In [1]: import numpy as np

In [2]: np.set_printoptions(suppress=True, linewidth=200)

In [3]: F = np.load("test9.npy")

In [4]: print(F)
[[ 4  4  4]
 [ 4  8  8]
 [ 4  8 12]]

In [5]: print((F - F.T) / 2)
[[0. 0. 0.]
 [0. 0. 0.]
 [0. 0. 0.]]

In [6]: print(np.trace(F))
24

In [7]: print(F @ F)
[[ 48  80  96]
 [ 80 144 176]
 [ 96 176 224]]

In [8]: print(np.allclose(F, F.T))
True

In [9]: print(np.allclose(F @ F.T, F.T @ F))
True

In [10]: print(np.linalg.matrix_power(F, 3))
[[ 896 1600 1984]
 [1600 2880 3584]
 [1984 3584 4480]]

In [11]: print((F + F.T) / 2)
[[ 4.  4.  4.]
 [ 4.  8.  8.]
 [ 4.  8. 12.]]

In [12]: print(round(float(np.abs(np.linalg.eigvals(F)).max()), 4))
20.1957

In [13]: print(np.round(np.sort(np.abs(np.linalg.eigvals(F))), 4))
[ 1.2319  2.5724 20.1957]

In [14]: x0 = np.ones(3)

In [15]: for _ in range(6):
    ...:     x0 = F @ x0
    ...:     x0 /= np.linalg.norm(x0)
    ...:     print(round(x0 @ F @ x0, 4))
    ...: 
20.1714
20.1953
20.1957
20.1957
20.1957
20.1957

In [16]: print(x0.round(4))
[0.328 0.591 0.737]

In [17]: print(round(float(np.linalg.eigvalsh(F)[-1]), 4))
20.1957

In [18]: x0 = np.array([1, 4, 5])

In [19]: y = F @ x0

In [20]: coef, lr = np.zeros(3), 1 / np.linalg.norm(F, 2) ** 2

In [21]: for i in range(300):
    ...:     coef -= lr * F.T @ (F @ coef - y)
    ...:     if i % 50 == 0: print(i, round(np.linalg.norm(F @ coef - y), 4))
    ...: 
0 2.4562
50 1.2481
100 0.753
150 0.5403
200 0.4265
250 0.3486

In [22]: print(coef.round(4))
[1.1434 3.8295 5.0729]

In [23]: w1 = np.array([[2, 1, 1, 1], [2, 1, 0, 1], [3, 3, 2, 2]])

In [24]: coef = np.array([0, 3, 2, 2])

In [25]: H = np.maximum(F @ w1 + coef, 0)

In [26]: print((H > 0).mean(axis=0))
[1. 1. 1. 1.]

In [27]: print((H > 0).astype(int))
[[1 1 1 1]
 [1 1 1 1]
 [1 1 1 1]]

In [28]: print(np.linalg.matrix_rank(H))
3

In [29]: basis = np.array([[0, 1, 1], [1, 2, 2], [2, -2, -1], [2, 2, 1]])

In [30]: print(H @ basis)
[[ 87  82  78]
 [143 142 134]
 [187 178 170]]

In [31]: M = np.array([[0, 0, 3], [2, 0, 0], [0, 2, 0]])

In [32]: rng = np.random.default_rng(5)

In [33]: idx = rng.permutation(3)

In [34]: print(idx)
[1 2 0]

In [35]: Y = M[idx][:, idx]

In [36]: print(np.round(np.sort(np.abs(np.linalg.eigvals(Y))), 4))
[2.2894 2.2894 2.2894]

In [37]: print(np.round(np.linalg.det(Y), 4), round(float(np.linalg.det(M[idx])), 4))
12.0 12.0

In [38]: print(np.trace(Y))
0

In [39]: K = np.loadtxt("a.csv", delimiter=",")

In [40]: print(K.round(4))
[[ -8.      -2.8023  -9.4069  -2.2092 -10.6046]
 [ -8.      -1.558   -5.6741   2.7678  -8.1161]
 [ -8.      -1.1275  -4.3824   4.4901  -7.2549]
 [ -8.      -2.6346  -8.9038  -1.5384 -10.2692]
 [ -8.       0.0906  -0.7281   9.3626  -4.8187]
 [ -8.      -1.23    -4.6899   4.0801  -7.46  ]
 [ -8.      -1.8208  -6.4625   1.7166  -8.6417]
 [ -8.      -1.3502  -5.0505   3.5994  -7.7003]
 [ -8.      -1.0033  -4.01     4.9867  -7.0066]
 [ -8.      -2.1076  -7.3228   0.5696  -9.2152]
 [ -8.      -3.5266 -11.5797  -5.1062 -12.0531]
 [ -8.       0.3396   0.0189  10.3585  -4.3207]
 [ -8.      -1.8255  -6.4766   1.6979  -8.6511]]

In [41]: # rank 2

In [42]: print(np.linalg.matrix_rank(K, rtol=0.1))
2

In [43]: print([round(float(x), 4) for x in np.linalg.svd(K, compute_uv=False)[:3]])
[48.062, 19.0269, 0.0]

In [44]: Y = np.array([[-2, 1, 1, 2, -1, -2],
    ...:     [2, 5, -1, 2, 4, -3],
    ...:     [-2, 1, 5, -3, -1, -5],
    ...:     [-4, 2, 4, -5, -4, -2],
    ...:     [0, 0, -1, 1, -1, 4],
    ...:     [1, -5, 5, -5, 5, -5]])

In [45]: mat = Y - Y.T

In [46]: print(mat)
[[  0  -1   3   6  -1  -3]
 [  1   0  -2   0   4   2]
 [ -3   2   0  -7   0 -10]
 [ -6   0   7   0  -5   3]
 [  1  -4   0   5   0  -1]
 [  3  -2  10  -3   1   0]]

In [47]: # skew, so no eigenvalue has a real part

In [48]: Q, Rm = np.linalg.qr(mat)

In [49]: print(round(float(np.trace(Q @ Q.T)), 4))
6.0

In [50]: f = np.array([2, 1, 2, 0, 0, 0])

In [51]: Y = mat + np.outer(f, np.eye(6)[5])

In [52]: print(np.linalg.matrix_rank(np.linalg.inv(Y) - np.linalg.inv(mat), tol=1e-8))
1

In [53]: print(np.round(np.linalg.det(Y) / np.linalg.det(mat), 4), round(float(1 + np.linalg.solve(mat, f)[5]), 4))
0.7763 0.7763

In [54]: print(np.linalg.matrix_rank(Y - mat))
1

In [55]: x0 = np.array([4, 8, 9, 5, 9, 8])

In [56]: print(np.round(np.linalg.eigvals(mat).real, 4) + 0)
[0. 0. 0. 0. 0. 0.]

In [57]: Q = np.linalg.solve(np.eye(6) - mat, np.eye(6) + mat)

In [58]: print(np.round(Q @ Q.T, 4) + 0)
[[1. 0. 0. 0. 0. 0.]
 [0. 1. 0. 0. 0. 0.]
 [0. 0. 1. 0. 0. 0.]
 [0. 0. 0. 1. 0. 0.]
 [0. 0. 0. 0. 1. 0.]
 [0. 0. 0. 0. 0. 1.]]

In [59]: def softmax(z):
    ...:     e = np.exp(z - z.max(axis=-1, keepdims=True))
    ...:     return e / e.sum(axis=-1, keepdims=True)
    ...: 

In [60]: print(np.round(softmax(mat[5] + -2), 4) + 0)
[0.0009 0.     0.9989 0.     0.0001 0.    ]

In [61]: print(np.round(softmax(10 * mat[5]), 4) + 0)
[0. 0. 1. 0. 0. 0.]

In [62]: print(np.round(softmax(mat).sum(axis=1), 4))
[1. 1. 1. 1. 1. 1.]

In [63]: print(np.round(softmax(mat[5]), 4) + 0)
[0.0009 0.     0.9989 0.     0.0001 0.    ]

In [64]: att = mat @ mat.T / np.sqrt(6)

In [65]: print(softmax(att).round(6).argmax(axis=1))
[0 1 2 3 4 5]

In [66]: Y = mat / np.linalg.norm(mat, axis=1, keepdims=True)

In [67]: G = Y @ Y.T

In [68]: print(G[0].round(4))
[ 1.     -0.4276 -0.147   0.2082  0.754   0.1566]

In [69]: print(np.round(np.linalg.norm(Y, axis=1), 4))
[1. 1. 1. 1. 1. 1.]

In [70]: print(np.argwhere(np.triu(np.abs(G) > 0.95, 1)))
[]

In [71]: print(round(float(np.degrees(np.arccos(np.clip(G[0, 5], -1, 1)))), 4))
80.9882

In [72]: W0 = np.loadtxt("layer16.csv", delimiter=",")

In [73]: print(W0)
[[-0.0565 -0.0387 -0.9136  0.9783]
 [-0.0698  0.0063 -1.0431  1.1021]
 [-0.0619 -0.0053 -1.0405  0.9918]
 [-0.0183  0.0401 -0.9739  0.938 ]
 [ 0.0645  0.0159 -1.0509  1.0466]
 [-0.0238 -2.0203  2.0694 -1.9757]
 [ 0.0999 -1.9763  2.0329 -1.9558]
 [-0.0635 -1.9764  2.0025 -1.9052]
 [ 0.0604 -1.9625  1.9964 -2.0836]
 [-0.005  -2.0001  1.905  -2.0443]
 [-2.0637 -1.004   0.9659 -0.0552]
 [-1.949  -0.9773  1.0412 -0.0212]
 [-2.0991 -0.9884  0.9758 -0.1303]
 [-2.0487 -1.0018  1.0459  0.0353]
 [-1.9649 -1.028   1.0548  0.1028]]

In [74]: Xc = (W0 - W0.mean(axis=0)) / W0.std(axis=0)

In [75]: print(np.argwhere(np.abs(Xc) > 2))
[]

In [76]: print(np.round(Xc.std(axis=0), 4))
[1. 1. 1. 1.]

In [77]: coef = np.linalg.lstsq(np.delete(Xc, 1, axis=1), Xc[:, 1])[0]

In [78]: print(np.abs(coef).argmax())
1

In [79]: Xc = W0 - W0.mean(axis=0)

In [80]: vecs = np.linalg.svd(Xc)[2][:3]

In [81]: Y = Xc - Xc @ vecs.T @ vecs

In [82]: print(np.round(np.cov(Xc @ vecs.T, rowvar=False), 4) + 0)
[[3.9355 0.     0.    ]
 [0.     1.0904 0.    ]
 [0.     0.     0.005 ]]

In [83]: print(np.round((Xc @ vecs.T).std(axis=0), 4))
[1.9165 1.0088 0.0683]

In [84]: dist = np.linalg.norm(W0[:, None] - W0[None], axis=-1)

In [85]: print(dist.shape)
(15, 15)

In [86]: print(dist[10].round(6).argsort(kind="stable")[:4])
[10 12 13 11]

In [87]: print(dist[:5, :5].round(4))
[[0.     0.1852 0.132  0.1137 0.2028]
 [0.1852 0.     0.1112 0.1884 0.1458]
 [0.132  0.1112 0.     0.1063 0.1398]
 [0.1137 0.1884 0.1063 0.     0.1586]
 [0.2028 0.1458 0.1398 0.1586 0.    ]]

In [88]: print(dist.mean(axis=1).argmax())
4

In [89]: x0 = np.array([4, 2, 4, 5])

In [90]: y = W0 @ x0

In [91]: print(np.round(np.linalg.solve(W0.T @ W0, W0.T @ y), 4))
[4. 2. 4. 5.]

In [92]: print(np.round(np.linalg.pinv(W0) @ W0, 4) + 0)
[[1. 0. 0. 0.]
 [0. 1. 0. 0.]
 [0. 0. 1. 0.]
 [0. 0. 0. 1.]]

In [93]: y = y + 0.02 * rng.normal(size=15)

In [94]: print(y.round(4))
[ 0.9072  1.0665  0.5472  0.8241  1.3214 -5.7478 -5.2161 -5.7078 -6.0831 -6.6162 -6.6999 -5.711  -7.0895 -5.8342 -5.217 ]

In [95]: coef, *_ = np.linalg.lstsq(W0, y)

In [96]: print([round(float(np.linalg.norm(np.linalg.solve(W0.T @ W0 + lam * np.eye(4), W0.T @ y))), 2) for lam in (0, 1, 10, 100)])
[7.64, 2.6, 2.08, 0.91]

In [97]: print(round(float(np.linalg.norm(y - W0 @ coef)), 4))
0.0595

In [98]: print(coef.round())
[4. 2. 4. 5.]

In [99]: print(coef.round(4))
[3.9452 1.9976 3.8785 4.8775]

In [100]: Y = W0 + rng.integers(-2, 3, (15, 3)) @ rng.integers(-2, 3, (3, 4))

In [101]: print(Y.round(4))
[[ 2.9435  1.9613 -4.9136 -2.0217]
 [-1.0698 -3.9937 -1.0431  0.1021]
 [-4.0619 -1.0053 -4.0405 -5.0082]
 [ 0.9817 -1.9599  2.0261  4.938 ]
 [ 4.0645  1.0159  1.9491  7.0466]
 [ 2.9762 -0.0203 -1.9306 -4.9757]
 [ 5.0999 -1.9763  3.0329  2.0442]
 [-0.0635 -4.9764 -0.9975 -5.9052]
 [-2.9396 -5.9625  6.9964  1.9164]
 [ 2.995  -4.0001 -0.095  -3.0443]
 [-2.0637  5.996   1.9659  1.9448]
 [-1.949   1.0227  0.0412 -1.0212]
 [-6.0991 -0.9884  1.9758 -1.1303]
 [-2.0487 -2.0018 -2.9541 -4.9647]
 [ 4.0351  6.972   0.0548  3.1028]]

In [102]: print(np.round(np.linalg.svd(Y - W0, compute_uv=False), 4) + 0)
[17.7085 15.4086  9.3265  0.    ]

In [103]: print(np.linalg.matrix_rank(Y - W0, tol=1e-8))
3

In [104]: print(np.round(Y - W0, 4))
[[ 3.  2. -4. -3.]
 [-1. -4.  0. -1.]
 [-4. -1. -3. -6.]
 [ 1. -2.  3.  4.]
 [ 4.  1.  3.  6.]
 [ 3.  2. -4. -3.]
 [ 5.  0.  1.  4.]
 [ 0. -3. -3. -4.]
 [-3. -4.  5.  4.]
 [ 3. -2. -2. -1.]
 [ 0.  7.  1.  2.]
 [ 0.  2. -1. -1.]
 [-4.  0.  1. -1.]
 [ 0. -1. -4. -5.]
 [ 6.  8. -1.  3.]]

In [105]: print(np.abs(Y - W0).sum(axis=1))
[12.  6. 14. 10. 14. 12. 10. 10. 16.  8. 10.  4.  6. 10. 18.]

In [106]: Q, _ = np.linalg.qr(np.array([[1.1, -0.1], [-0.6, 0.3], [-0.9, -0.1], [2.4, 2.5], [0.1, 1.1]]))

In [107]: arr = Q @ Q.T

In [108]: print(arr.round(4))
[[ 0.3938 -0.2819 -0.2725  0.1163 -0.2673]
 [-0.2819  0.2087  0.1899 -0.0067  0.2226]
 [-0.2725  0.1899  0.1924 -0.1372  0.1618]
 [ 0.1163 -0.0067 -0.1372  0.8824  0.2671]
 [-0.2673  0.2226  0.1618  0.2671  0.3227]]

In [109]: print(round(float(np.linalg.det(arr.T)), 4))
0.0

In [110]: print(np.round(np.kron(np.eye(2, dtype=int), arr), 4))
[[ 0.3938 -0.2819 -0.2725  0.1163 -0.2673  0.     -0.     -0.      0.     -0.    ]
 [-0.2819  0.2087  0.1899 -0.0067  0.2226 -0.      0.      0.     -0.      0.    ]
 [-0.2725  0.1899  0.1924 -0.1372  0.1618 -0.      0.      0.     -0.      0.    ]
 [ 0.1163 -0.0067 -0.1372  0.8824  0.2671  0.     -0.     -0.      0.      0.    ]
 [-0.2673  0.2226  0.1618  0.2671  0.3227 -0.      0.      0.      0.      0.    ]
 [ 0.     -0.     -0.      0.     -0.      0.3938 -0.2819 -0.2725  0.1163 -0.2673]
 [-0.      0.      0.     -0.      0.     -0.2819  0.2087  0.1899 -0.0067  0.2226]
 [-0.      0.      0.     -0.      0.     -0.2725  0.1899  0.1924 -0.1372  0.1618]
 [ 0.     -0.     -0.      0.      0.      0.1163 -0.0067 -0.1372  0.8824  0.2671]
 [-0.      0.      0.      0.      0.     -0.2673  0.2226  0.1618  0.2671  0.3227]]

In [111]: print(round(float(np.einsum("ij,ji->", arr, arr)), 4))
2.0

In [112]: print(np.round(np.poly(arr), 4) + 0)
[ 1. -2.  1.  0.  0.  0.]

In [113]: J = np.loadtxt("w.csv", delimiter=",")

In [114]: print(J)
[[0.25   0.25   0.25   0.     0.25  ]
 [0.25   0.5    0.     0.25   0.    ]
 [0.     0.5    0.5    0.     0.    ]
 [0.     0.     0.     1.     0.    ]
 [0.3333 0.     0.     0.     0.6667]]

In [115]: # a transition matrix

In [116]: f, g = J[0], J[3]

In [117]: print(f @ g)
0.0

In [118]: print(f @ f)
0.25

In [119]: p = (f @ g) / (f @ f) * f

In [120]: print(p)
[0. 0. 0. 0. 0.]

In [121]: print(g - p)
[0. 0. 0. 1. 0.]
